$ python -q
>>> import numpy as np
>>> np.set_printoptions(precision=1, suppress=True, linewidth=100)
>>> F = np.load("arr.npy")
>>> F
array([[ 0.9, -0.7,  1.4, -0.2, -0.5, -1.9,  0.7,  2.9, -2.2, -2.1],
       [ 0.4,  1.8, -3. ,  0.4,  0.9, -0.1,  1.1, -3.2, -0.3,  0.2],
       [-3.2, -1.2, -0.5, -0.5, -0.4, -1.1, -1.1,  1. , -1.5, -2.7],
       [ 2.6,  0.8,  0.4, -2.9, -2.5,  1. ,  1. , -0.4,  0.3,  0.5],
       [ 2.6, -1.8,  1. , -3.1, -1.1,  0.2, -0.5, -1.4,  0.1, -1.1],
       [-0.1,  0.4, -1.1,  0.9,  0.5,  2.2,  0.2,  3.3, -0.9,  2.5],
       [ 0.2,  0.7, -3.1,  0.5, -1.5,  0.8,  2.2, -2.5,  0.7, -0.5],
       [ 0.9, -1.4,  3.1,  0.4,  1.4, -0.8,  0.6, -2.8, -0.1,  1.3],
       [ 1.5,  3.1,  1.1, -1.4, -0.4,  2.3, -0.7,  0. , -1.6, -1.4],
       [-2.8, -0.1, -1. ,  0.2,  3.3, -1. , -0.5,  2. , -0.2,  0.5],
       [ 0. , -0.9,  0.5, -1.4, -0.6,  0. ,  2.4, -3.7,  1.1,  0.6],
       [-0.2, -1.5, -0.1,  1. ,  2.9,  2.9, -2. , -0.3,  0.5,  0.8],
       [-3. , -1.1,  1. , -1.2,  1. , -1.5,  0.8, -0.3,  2.7, -1.2],
       [-1.2, -1.8, -2.1, -0.8,  2.7,  0.2,  1.1,  0. ,  0.9, -2.5],
       [ 1. ,  0.6,  0. , -1.2,  0.3,  2.8, -3. , -1.9,  0.3, -1.4],
       [ 0.3, -0.2,  3.6, -0.5,  0.6, -1.9, -0.2,  1.5, -1.2, -2. ],
       [ 1.3,  0.3, -1.2, -0.6,  1.5,  0.4, -2.1, -0.9,  3.7, -0.2],
       [ 1.6, -2.9,  1.7, -0.2,  1. , -1.2, -2.4,  1.3, -0.8,  0.7],
       [ 1.4, -1. ,  0.7, -2.6,  0.6, -3.3, -0.7, -1. ,  1.3,  0.1],
       [ 2.5,  2.1,  0.5,  0.8, -1.1, -0.2,  0.4, -3.1, -1.2,  0.8],
       [ 0.2,  1.2,  3. ,  1.8,  0.7, -0.5, -0.8, -2.9,  0.3, -1.2],
       [-1.7, -3.2,  1.1,  0.6,  0.2,  1.1, -1.9,  0. , -1.6,  1.7],
       [-0.1, -0.4,  0.2,  1.4, -3.4,  0.4, -1.1,  2.3, -2.1, -0.7],
       [ 0. ,  0. ,  0.9,  4.5,  0.5, -0.5,  1.1, -1.5,  0.1,  0.2],
       [ 1.9, -0.3, -0.7,  3.2,  1.9, -0.2, -1.1,  0.8, -2.1,  0.6],
       [-1.2,  0.3, -0.4, -0.9,  0.1, -0.9, -3.8,  2.3,  0.6, -1.4],
       [-0.2,  2.3, -0.5,  1.6,  1. , -0.5,  1.6,  1.9,  2.6,  1.6],
       [ 0.1, -1.3,  3. ,  0.7,  1.4, -2.2,  0.8,  2.5,  0.2, -0.4],
       [ 0.7,  0. ,  0.2,  0.7,  3.7, -0.5, -0.6, -1. , -1.5, -2.5],
       [ 0.5,  1.3,  0. ,  2.2,  0.1,  0.2, -0.1,  3.5, -1.7,  1.7],
       [ 0.9, -1.3,  0.7, -3. ,  2.5, -0.8, -1.2,  1.6,  1.2, -0.5],
       [-1.5,  1.7, -1.2,  1.7,  0.3,  1.2, -0.4,  1.6, -2.5,  2.2],
       [ 1.5,  0.3, -0.2, -0.6,  2.8, -0.1,  2.1, -0.1,  2.2, -2.3],
       [ 1.9,  0. , -3. , -1.8,  1.9,  0.8,  0.5,  2.1,  0.1, -0.3],
       [ 0.7, -2.4, -1.1, -1.5,  2.3, -1.3,  2.4,  0.7,  0.5,  1.1],
       [ 2.2,  1.1,  0.7,  0.1,  2.2, -3. , -1.7,  0.9, -0.1, -0.8],
       [ 0. , -1.9, -1.6, -2.6,  1.6,  1.9,  1.3, -1.5,  0.5, -1.2],
       [ 1.4, -1.1, -0.6,  0.1,  1.2,  0. ,  0.7,  2.3, -2.5,  2.8],
       [-0.3, -3.9,  0. , -1.5,  1.1,  1. , -0.5, -0.8,  0.5,  2. ]])
>>> P = F @ np.linalg.solve(F.T @ F, F.T)
>>> np.round(P @ F[:, 2], 1) + 0
array([ 1.4, -3. , -0.5,  0.4,  1. , -1.1, -3.1,  3.1,  1.1, -1. ,  0.5, -0.1,  1. , -2.1,  0. ,
        3.6, -1.2,  1.7,  0.7,  0.5,  3. ,  1.1,  0.2,  0.9, -0.7, -0.4, -0.5,  3. ,  0.2,  0. ,
        0.7, -1.2, -0.2, -3. , -1.1,  0.7, -1.6, -0.6,  0. ])
>>> np.round(np.linalg.eigvalsh(P), 1) + 0
array([0., 0., 0., 0., 0., 0., 0., 0., 0., 0., 0., 0., 0., 0., 0., 0., 0., 0., 0., 0., 0., 0., 0.,
       0., 0., 0., 0., 0., 0., 1., 1., 1., 1., 1., 1., 1., 1., 1., 1.])
>>> np.linalg.matrix_rank(np.eye(39) - P)
np.int64(29)
>>> np.diag(P)
array([0.3, 0.3, 0.3, 0.2, 0.2, 0.2, 0.2, 0.3, 0.4, 0.3, 0.2, 0.3, 0.2, 0.2, 0.3, 0.2, 0.3, 0.2,
       0.3, 0.2, 0.2, 0.2, 0.3, 0.3, 0.3, 0.3, 0.3, 0.2, 0.3, 0.2, 0.2, 0.2, 0.3, 0.2, 0.2, 0.3,
       0.2, 0.2, 0.2])
>>> np.allclose(P @ P, P)
True
